$ python3 -q
>>> import numpy as np
>>> np.set_printoptions(precision=2, suppress=True, linewidth=140, floatmode="fixed")
>>> cent = np.sign(np.array([[2, 1, 1, 1], [1, 1, 1, 3], [0, 1, 3, 1], [0, 2, 1, 0]]))
>>> out = (np.tril(cent, -1) + np.eye(4)) @ (np.triu(cent, 1) + np.eye(4))
>>> vals = np.array([0, 1, 3, -2])
>>> feats = np.rint(out * vals @ np.linalg.inv(out)) + 0
>>> feats
array([[  1.00,  -1.00,   7.00,  -5.00],
       [  2.00,  -2.00,  14.00, -10.00],
       [  4.00,  -4.00,  15.00, -10.00],
       [  4.00,  -4.00,  17.00, -12.00]])
>>> # null space of dimension 1
>>> out = feats[0, 0] * feats[1:] - np.outer(feats[1:, 0], feats[0])
>>> out
array([[  0.00,   0.00,   0.00,   0.00],
       [  0.00,   0.00, -13.00,  10.00],
       [  0.00,   0.00, -11.00,   8.00]])
>>> feats[:, 0] / feats[0, 0]
array([1.00, 2.00, 4.00, 4.00])
>>> np.flatnonzero(~out.round(6).any(axis=1))
array([0])
>>> U, sigma, vt = np.linalg.svd(feats, full_matrices=False)
>>> round(np.sqrt((sigma ** 2).sum()), 2), np.round(np.linalg.norm(feats), 2)
(np.float64(34.67), np.float64(34.67))
>>> np.round(sigma / sigma[0], 2) + 0
array([1.00, 0.06, 0.01, 0.00])
>>> np.allclose(U * sigma @ vt, feats)
True
>>> (sigma > 1e-8).sum()
np.int64(3)
>>> np.round(U.T @ U, 2) + 0
array([[1.00, 0.00, 0.00, 0.00],
       [0.00, 1.00, 0.00, 0.00],
       [0.00, 0.00, 1.00, 0.00],
       [0.00, 0.00, 0.00, 1.00]])
>>> np.abs(U[:, 0]).round(6).argmax()
np.int64(3)
>>> def softmax(z):
...     e = np.exp(z - z.max(axis=-1, keepdims=True))
...     return e / e.sum(axis=-1, keepdims=True)
... 
>>> np.round(softmax(feats[3]), 2) + 0
array([0.00, 0.00, 1.00, 0.00])
>>> np.round(softmax(10 * feats[3]), 2) + 0
array([0.00, 0.00, 1.00, 0.00])
>>> S = feats @ feats.T / np.sqrt(4)
>>> np.round(softmax(S + np.triu(np.full(S.shape, -np.inf), 1)), 2) + 0
array([[1.00, 0.00, 0.00, 0.00],
       [0.00, 1.00, 0.00, 0.00],
       [0.00, 0.00, 1.00, 0.00],
       [0.00, 0.00, 0.00, 1.00]])
>>> softmax(S)[3] @ feats
array([  4.00,  -4.00,  17.00, -12.00])
>>> out = np.array([[1, 1], [1, -1]])
>>> rng = np.random.default_rng(938)
>>> W0 = np.kron(out, np.kron(out, out))[rng.permutation(8)][:6]
>>> W0
array([[ 1, -1, -1,  1, -1,  1,  1, -1],
       [ 1, -1, -1,  1,  1, -1, -1,  1],
       [ 1,  1, -1, -1,  1,  1, -1, -1],
       [ 1, -1,  1, -1,  1, -1,  1, -1],
       [ 1,  1, -1, -1, -1, -1,  1,  1],
       [ 1,  1,  1,  1,  1,  1,  1,  1]])
>>> softmax(W0[1])
array([0.22, 0.03, 0.03, 0.22, 0.22, 0.03, 0.03, 0.22])
>>> softmax(W0[1] + 5)
array([0.22, 0.03, 0.03, 0.22, 0.22, 0.03, 0.03, 0.22])
>>> np.round(softmax(10 * W0[1]), 2) + 0
array([0.25, 0.00, 0.00, 0.25, 0.25, 0.00, 0.00, 0.25])
>>> S = W0 @ W0.T / np.sqrt(8)
>>> softmax(S).round(6).argmax(axis=1)
array([0, 1, 2, 3, 4, 5])
>>> softmax(S)
array([[0.77, 0.05, 0.05, 0.05, 0.05, 0.05],
       [0.05, 0.77, 0.05, 0.05, 0.05, 0.05],
       [0.05, 0.05, 0.77, 0.05, 0.05, 0.05],
       [0.05, 0.05, 0.05, 0.77, 0.05, 0.05],
       [0.05, 0.05, 0.05, 0.05, 0.77, 0.05],
       [0.05, 0.05, 0.05, 0.05, 0.05, 0.77]])
>>> out = np.array([[3, 2], [-3, -2], [-2, -1], [3, -2]])
>>> cent = np.array([[-1, -8, -8, 2, 9, 5, 7], [-5, -9, 9, 0, 3, 0, 5]])
>>> E = out @ cent + 0.05 * rng.normal(size=(4, 7))
>>> E
array([[-13.03, -41.93,  -6.02,   5.93,  32.88,  15.00,  30.92],
       [ 13.03,  42.02,   5.95,  -6.08, -33.06, -15.05, -30.99],
       [  7.00,  24.95,   6.88,  -3.98, -21.03, -10.05, -19.00],
       [  7.01,  -6.02, -41.96,   6.09,  21.00,  15.04,  10.95]])
>>> U, sigma, vt = np.linalg.svd(E, full_matrices=False)
>>> np.cumsum(sigma ** 2) / np.sum(sigma ** 2)
array([0.86, 1.00, 1.00, 1.00])
>>> sigma
array([105.10,  42.57,   0.14,   0.08])
>>> np.allclose(U * sigma @ vt, E)
True
>>> np.round(vt @ vt.T, 2) + 0
array([[1.00, 0.00, 0.00, 0.00],
       [0.00, 1.00, 0.00, 0.00],
       [0.00, 0.00, 1.00, 0.00],
       [0.00, 0.00, 0.00, 1.00]])
>>> np.abs(vt[0])
array([0.16, 0.60, 0.22, 0.10, 0.52, 0.26, 0.46])
>>> (sigma > 1e-8).sum()
np.int64(4)
>>> np.round(U.T @ E @ vt.T, 2) + 0
array([[105.10,   0.00,   0.00,   0.00],
       [  0.00,  42.57,   0.00,   0.00],
       [  0.00,   0.00,   0.14,   0.00],
       [  0.00,   0.00,   0.00,   0.08]])
>>> np.abs(U[:, 0]).round(6).argmax()
np.int64(1)
>>> np.round(np.sqrt((sigma ** 2).sum()), 2), np.round(np.linalg.norm(E), 2)
(np.float64(113.4), np.float64(113.4))
